$ ipython --no-banner

In [1]: import numpy as np

In [2]: np.set_printoptions(precision=1, suppress=True, linewidth=120, floatmode="fixed")

In [3]: B = np.array([[2, 2], [-1, 0]])

In [4]: C = np.array([[3, 1], [2, 1]])

In [5]: J = np.kron(B, C)

In [6]: J
Out[6]: 
array([[ 6,  2,  6,  2],
       [ 4,  2,  4,  2],
       [-3, -1,  0,  0],
       [-2, -1,  0,  0]])

In [7]: x = np.array([0, 0, 3, 1])

In [8]: y = J @ x

In [9]: y
Out[9]: array([20, 14,  0,  0])

In [10]: np.round(np.linalg.solve(J, y + J[:, 3]), 1) + 0
Out[10]: array([0.0, 0.0, 3.0, 2.0])

In [11]: f, r1 = J[2], J[0]

In [12]: f @ r1
Out[12]: np.int64(-20)

In [13]: f @ f
Out[13]: np.int64(10)

In [14]: p = (f @ r1) / (f @ f) * f

In [15]: np.round(np.linalg.norm(f + r1) ** 2 + np.linalg.norm(f - r1) ** 2, 1)
Out[15]: np.float64(180.0)

In [16]: x = np.array([0, 4, 9, 8])

In [17]: np.linalg.norm(J @ x) <= np.linalg.norm(J, 2) * np.linalg.norm(x) + 1e-9
Out[17]: np.True_

In [18]: (J @ x).argmax()
Out[18]: np.int64(0)

In [19]: ang = np.radians(180)

In [20]: R = np.eye(4)

In [21]: R[0, 0] = R[1, 1] = np.cos(ang)

In [22]: R[0, 1], R[1, 0] = -np.sin(ang), np.sin(ang)

In [23]: R.round(1) + 0
Out[23]: 
array([[-1.0,  0.0,  0.0,  0.0],
       [ 0.0, -1.0,  0.0,  0.0],
       [ 0.0,  0.0,  1.0,  0.0],
       [ 0.0,  0.0,  0.0,  1.0]])

In [24]: B = J @ R.T

In [25]: print(np.allclose(np.linalg.norm(J, axis=1), np.linalg.norm(B, axis=1)))
True

In [26]: print(B)
[[-6.0 -2.0  6.0  2.0]
 [-4.0 -2.0  4.0  2.0]
 [ 3.0  1.0  0.0  0.0]
 [ 2.0  1.0  0.0  0.0]]

In [27]: np.allclose(J @ J.T, B @ B.T)
Out[27]: True

In [28]: np.abs(B - J).max(axis=0)
Out[28]: array([12.0,  4.0,  0.0,  0.0])

In [29]: np.round(np.linalg.det(R), 1), np.trace(R)
Out[29]: (np.float64(1.0), np.float64(0.0))

In [30]: feats = np.load("w.npy")

In [31]: feats
Out[31]: 
array([[1.0, 0.0, 0.0, 0.0, 0.0, 0.0, 0.0],
       [0.0, 0.5, 0.2, 0.0, 0.0, 0.0, 0.2],
       [0.0, 0.0, 0.5, 0.2, 0.2, 0.0, 0.0],
       [0.0, 0.0, 0.0, 0.5, 0.2, 0.0, 0.2],
       [0.0, 0.0, 0.0, 0.5, 0.5, 0.0, 0.0],
       [0.0, 0.0, 0.2, 0.0, 0.0, 0.5, 0.2],
       [0.0, 0.0, 0.0, 0.0, 0.3, 0.0, 0.7]])

In [32]: Q, R = np.linalg.qr(feats)

In [33]: print(Q.round(1) + 0)
[[ 1.0  0.0  0.0  0.0  0.0  0.0  0.0]
 [ 0.0  1.0  0.0  0.0  0.0  0.0  0.0]
 [ 0.0  0.0 -0.9 -0.1  0.0  0.4  0.0]
 [ 0.0  0.0  0.0 -0.7  0.3 -0.1  0.6]
 [ 0.0  0.0  0.0 -0.7 -0.3 -0.1 -0.6]
 [ 0.0  0.0 -0.4  0.1  0.1 -0.9  0.0]
 [ 0.0  0.0  0.0  0.0 -0.9 -0.1  0.5]]

In [34]: np.round(Q.T @ Q, 1) + 0
Out[34]: 
array([[1.0, 0.0, 0.0, 0.0, 0.0, 0.0, 0.0],
       [0.0, 1.0, 0.0, 0.0, 0.0, 0.0, 0.0],
       [0.0, 0.0, 1.0, 0.0, 0.0, 0.0, 0.0],
       [0.0, 0.0, 0.0, 1.0, 0.0, 0.0, 0.0],
       [0.0, 0.0, 0.0, 0.0, 1.0, 0.0, 0.0],
       [0.0, 0.0, 0.0, 0.0, 0.0, 1.0, 0.0],
       [0.0, 0.0, 0.0, 0.0, 0.0, 0.0, 1.0]])

In [35]: np.allclose(R.T @ R, feats.T @ feats)
Out[35]: True

In [36]: np.trace(Q @ Q.T)
Out[36]: np.float64(7.0)

In [37]: Q.shape, R.shape
Out[37]: ((7, 7), (7, 7))

In [38]: abs(R[0, 0]), round(float(np.linalg.norm(feats[:, 0])), 1)
Out[38]: (np.float64(1.0), 1.0)

In [39]: np.sort(np.abs(np.linalg.eigvals(feats)))
Out[39]: array([0.4, 0.4, 0.5, 0.5, 0.5, 1.0, 1.0])

In [40]: np.allclose(feats, feats.T)
Out[40]: False

In [41]: round(np.linalg.det(feats), 1)
Out[41]: np.float64(0.0)

In [42]: f = np.array([-4, 4])

In [43]: print(np.correlate(feats[4], feats[5], "full"))
[0.0 0.0 0.0 0.1 0.4 0.2 0.0 0.1 0.1 0.0 0.0 0.0 0.0]

In [44]: np.array([np.convolve(row, f, "same") for row in feats])
Out[44]: 
array([[-4.0,  4.0,  0.0,  0.0,  0.0,  0.0,  0.0],
       [ 0.0, -2.0,  1.0,  1.0,  0.0,  0.0, -1.0],
       [ 0.0,  0.0, -2.0,  1.0,  0.0,  1.0,  0.0],
       [ 0.0,  0.0,  0.0, -2.0,  1.0,  1.0, -1.0],
       [ 0.0,  0.0,  0.0, -2.0,  0.0,  2.0,  0.0],
       [ 0.0,  0.0, -1.0,  1.0,  0.0, -2.0,  1.0],
       [ 0.0,  0.0,  0.0,  0.0, -1.3,  1.3, -2.7]])

In [45]: np.convolve(feats[4], f)
Out[45]: array([ 0.0,  0.0,  0.0, -2.0,  0.0,  2.0,  0.0,  0.0])

In [46]: np.polyval(f, feats[4])
Out[46]: array([4.0, 4.0, 4.0, 2.0, 2.0, 4.0, 4.0])

In [47]: x = np.array([2, -1, 4, 0, 5, -1, 0])

In [48]: y = feats @ x

In [49]: print(y)
[2.0 0.5 3.2 1.2 2.5 0.5 1.7]

In [50]: np.round(np.linalg.solve(feats, feats[:, 4]), 1) + 0
Out[50]: array([0.0, 0.0, 0.0, 0.0, 1.0, 0.0, 0.0])

In [51]: np.round(np.linalg.solve(feats, 5 * y), 1) + 0
Out[51]: array([10.0, -5.0, 20.0,  0.0, 25.0, -5.0,  0.0])

In [52]: print(np.linalg.solve(feats.T, feats[1]))
[0.0 1.0 0.0 0.0 0.0 0.0 0.0]

In [53]: Q, vecs = np.linalg.qr(feats[:, :3])[0], np.linalg.qr(feats[:, 3:])[0]

In [54]: s = np.linalg.svd(Q.T @ vecs, compute_uv=False)

In [55]: (s > 0.9).sum()
Out[55]: np.int64(0)

In [56]: print(np.degrees(np.arccos(s.clip(0, 1))))
[51.0 66.4 90.0]

In [57]: round(np.linalg.norm(Q @ Q.T - vecs @ vecs.T, 2), 1)
Out[57]: np.float64(1.0)

In [58]: M = np.loadtxt("layer18.csv", delimiter=",")

In [59]: M
Out[59]: 
array([[-1.6,  2.5,  0.3,  0.9, -1.0, -2.3],
       [-0.6, -1.1, -2.0, -1.2,  1.8, -2.4],
       [-2.3, -0.9, -1.3,  2.5,  0.7,  1.2],
       [-2.6, -0.2,  0.1, -2.6, -1.2,  1.1],
       [-0.6, -2.7,  2.1,  0.7, -1.0, -1.6],
       [-0.9,  0.6,  2.4, -0.3,  3.0,  0.3]])

In [60]: x = np.array([0, -6, 0, 7, 8, 9])

In [61]: y = M @ x

In [62]: beta, lr = np.zeros(6), 1 / np.linalg.norm(M, 2) ** 2

In [63]: for i in range(200):
    ...:     beta -= lr * M.T @ (M @ beta - y)
    ...:     if i % 50 == 0: print(i, round(np.linalg.norm(M @ beta - y), 1))
    ...: 
0 0.0
50 0.0
100 0.0
150 0.0

In [64]: beta.round(1) + 0
Out[64]: array([ 0.0, -6.0,  0.0,  7.0,  8.0,  9.0])

In [65]: np.round(np.linalg.cond(M), 1)
Out[65]: np.float64(1.0)

In [66]: np.round(M @ M.T, 1) + 0
Out[66]: 
array([[16.0,  0.0,  0.0,  0.0,  0.0,  0.0],
       [ 0.0, 16.0,  0.0,  0.0,  0.0,  0.0],
       [ 0.0,  0.0, 16.0,  0.0,  0.0,  0.0],
       [ 0.0,  0.0,  0.0, 16.0,  0.0,  0.0],
       [ 0.0,  0.0,  0.0,  0.0, 16.0,  0.0],
       [ 0.0,  0.0,  0.0,  0.0,  0.0, 16.0]])

In [67]: np.round(M.T @ M, 1) + 0
Out[67]: 
array([[16.0,  0.0,  0.0,  0.0,  0.0,  0.0],
       [ 0.0, 16.0,  0.0,  0.0,  0.0,  0.0],
       [ 0.0,  0.0, 16.0,  0.0,  0.0,  0.0],
       [ 0.0,  0.0,  0.0, 16.0,  0.0,  0.0],
       [ 0.0,  0.0,  0.0,  0.0, 16.0,  0.0],
       [ 0.0,  0.0,  0.0,  0.0,  0.0, 16.0]])

In [68]: np.linalg.svd(M, compute_uv=False)
Out[68]: array([4.0, 4.0, 4.0, 4.0, 4.0, 4.0])

In [69]: X = np.load("dump.npy")

In [70]: X
Out[70]: 
array([[1, 0, 0, 0, 0, 1, 2],
       [1, 2, 0, 0, 0, 2, 0],
       [1, 2, 0, 0, 1, 0, 2],
       [1, 2, 3, 1, 2, 0, 1]])

In [71]: x = np.array([0, 2, 2, 0, 0, 0, 1])

In [72]: a = np.maximum(X @ x, 0)

In [73]: np.flatnonzero(a > 1e-9)
Out[73]: array([0, 1, 2, 3])

In [74]: a
Out[74]: array([ 2,  4,  6, 11])

In [75]: X.T @ a
Out[75]: array([23, 42, 33, 11, 28, 10, 27])

In [76]: np.tanh(X @ x)
Out[76]: array([1.0, 1.0, 1.0, 1.0])

In [77]: np.maximum(X @ (3 * x), 0)
Out[77]: array([ 6, 12, 18, 33])

In [78]: X * (a > 1e-9)[:, None]
Out[78]: 
array([[1, 0, 0, 0, 0, 1, 2],
       [1, 2, 0, 0, 0, 2, 0],
       [1, 2, 0, 0, 1, 0, 2],
       [1, 2, 3, 1, 2, 0, 1]])

In [79]: np.round(np.linalg.norm(X, 2), 1)
Out[79]: np.float64(5.4)

In [80]: np.round(np.linalg.norm(X) ** 2 / np.linalg.norm(X, 2) ** 2, 1)
Out[80]: np.float64(1.5)

In [81]: np.linalg.norm(X, axis=1)
Out[81]: array([2.4, 3.0, 3.2, 4.5])

In [82]: print(np.linalg.norm(X, axis=0))
[2.0 3.5 3.0 1.0 2.2 2.2 3.0]

In [83]: K = np.loadtxt("data.csv", delimiter=",")

In [84]: K.round(1) + 0
Out[84]: 
array([[ 0.0, -0.5, -0.4],
       [ 0.0,  0.2,  0.2],
       [ 0.1,  1.9,  1.8],
       [ 0.0,  0.9,  0.8],
       [-0.1, -1.7, -1.7],
       [ 0.2,  2.9,  3.0],
       [ 0.0,  0.9,  1.1],
       [ 0.1, -0.7, -0.6],
       [ 0.1, -0.1,  0.1],
       [-0.1,  0.0, -0.1],
       [ 0.1,  1.1,  1.0],
       [ 0.0,  1.2,  0.8],
       [ 0.0,  1.4,  1.4],
       [-0.1, -0.4, -0.2],
       [ 0.0, -1.1, -0.8],
       [ 0.0,  0.6,  0.6],
       [ 0.0,  0.6,  0.4],
       [ 0.0,  1.8,  1.8],
       [ 0.0,  0.6,  0.8],
       [ 0.2, -0.7, -0.4],
       [ 0.1, -1.3, -1.5],
       [ 0.1,  1.6,  1.7],
       [ 0.0,  0.8,  0.8]])

In [85]: Xs = K - K.mean(axis=0)

In [86]: U, s, VT = np.linalg.svd(Xs, full_matrices=False)

In [87]: np.round(VT[0] * np.sign(VT[0, np.abs(VT[0]).argmax()]), 1) + 0
Out[87]: array([0.0, 0.7, 0.7])

In [88]: round(float((s ** 2).sum() ** 2 / (s ** 4).sum()), 1)
Out[88]: 1.0

In [89]: np.linalg.matrix_rank(Xs)
Out[89]: np.int64(3)

In [90]: (np.sign(U[:, 0]) == np.sign(U[0, 0])).astype(int)
Out[90]: array([1, 1, 0, 0, 1, 0, 0, 1, 1, 1, 0, 0, 0, 1, 1, 0, 0, 0, 0, 1, 1, 0, 0])

In [91]: np.round(Xs.mean(axis=0), 1) + 0
Out[91]: array([0.0, 0.0, 0.0])

In [92]: rng = np.random.default_rng(61341)

In [93]: z = rng.permutation(3)

In [94]: B = K[:, z] * rng.choice([-1, 1], 3)

In [95]: B.round(1) + 0
Out[95]: 
array([[ 0.0,  0.5, -0.4],
       [ 0.0, -0.2,  0.2],
       [-0.1, -1.9,  1.8],
       [ 0.0, -0.9,  0.8],
       [ 0.1,  1.7, -1.7],
       [-0.2, -2.9,  3.0],
       [ 0.0, -0.9,  1.1],
       [-0.1,  0.7, -0.6],
       [-0.1,  0.1,  0.1],
       [ 0.1,  0.0, -0.1],
       [-0.1, -1.1,  1.0],
       [ 0.0, -1.2,  0.8],
       [ 0.0, -1.4,  1.4],
       [ 0.1,  0.4, -0.2],
       [ 0.0,  1.1, -0.8],
       [ 0.0, -0.6,  0.6],
       [ 0.0, -0.6,  0.4],
       [ 0.0, -1.8,  1.8],
       [ 0.0, -0.6,  0.8],
       [-0.2,  0.7, -0.4],
       [-0.1,  1.3, -1.5],
       [-0.1, -1.6,  1.7],
       [ 0.0, -0.8,  0.8]])

In [96]: U, _, VT = np.linalg.svd(K.T @ B)

In [97]: np.round(np.linalg.lstsq(K, B)[0], 1) + 0
Out[97]: 
array([[-1.0,  0.0,  0.0],
       [ 0.0, -1.0,  0.0],
       [ 0.0,  0.0,  1.0]])

In [98]: F = np.loadtxt("x.csv", delimiter=",")

In [99]: F
Out[99]: 
array([[3.0, 4.0, 0.0],
       [4.0, 1.0, 4.0],
       [0.0, 4.0, 4.0]])

In [100]: x = np.array([5, 5, 4])

In [101]: a = np.maximum(F @ x, 0)

In [102]: np.flatnonzero(a > 1e-9)
Out[102]: array([0, 1, 2])

In [103]: np.tanh(F @ x)
Out[103]: array([1.0, 1.0, 1.0])

In [104]: np.maximum(F @ x, 0) - np.maximum(-F @ x, 0)
Out[104]: array([35.0, 41.0, 36.0])

In [105]: print(np.maximum(F @ (3 * x), 0))
[105.0 123.0 108.0]

In [106]: vals, vecs = np.linalg.eigh(F)

In [107]: x = np.array([0, -4, -2])

In [108]: np.linalg.eigvalsh(F[1:, 1:])
Out[108]: array([-1.8,  6.8])

In [109]: x @ F @ x
Out[109]: np.float64(96.0)

In [110]: (np.sign(vecs[:, -1].round(6)) == np.sign(vecs[0, -1].round(6))).astype(int)
Out[110]: array([1, 1, 1])

In [111]: vecs * np.abs(vals) @ vecs.T
Out[111]: 
array([[4.6, 1.4, 1.4],
       [1.4, 5.3, 1.7],
       [1.4, 1.7, 5.2]])

In [112]: print(vecs * np.maximum(vals, 0) @ vecs.T)
[[3.8 2.7 0.7]
 [2.7 3.2 2.9]
 [0.7 2.9 4.6]]

In [113]: Q = F.astype(float).copy()

In [114]: for j in range(3):
     ...:     Q[:, j] -= Q[:, :j] @ (Q[:, :j].T @ Q[:, j])
     ...:     Q[:, j] /= np.linalg.norm(Q[:, j])
     ...: 

In [115]: np.round(Q.T @ Q, 1) + 0
Out[115]: 
array([[1.0, 0.0, 0.0],
       [0.0, 1.0, 0.0],
       [0.0, 0.0, 1.0]])

In [116]: f = np.array([-3, 3, -1])

In [117]: B = F + np.outer(f, np.eye(3)[2])

In [118]: np.linalg.matrix_rank(B - F)
Out[118]: np.int64(1)

In [119]: np.linalg.matrix_rank(np.linalg.inv(B) - np.linalg.inv(F), tol=1e-8)
Out[119]: np.int64(1)

In [120]: B
Out[120]: 
array([[ 3.0,  4.0, -3.0],
       [ 4.0,  1.0,  7.0],
       [ 0.0,  4.0,  3.0]])

In [121]: round(float(np.linalg.det(B) / np.linalg.det(F)), 1), round(float(1 + np.linalg.solve(F, f)[2]), 1)
Out[121]: (1.7, 1.7)
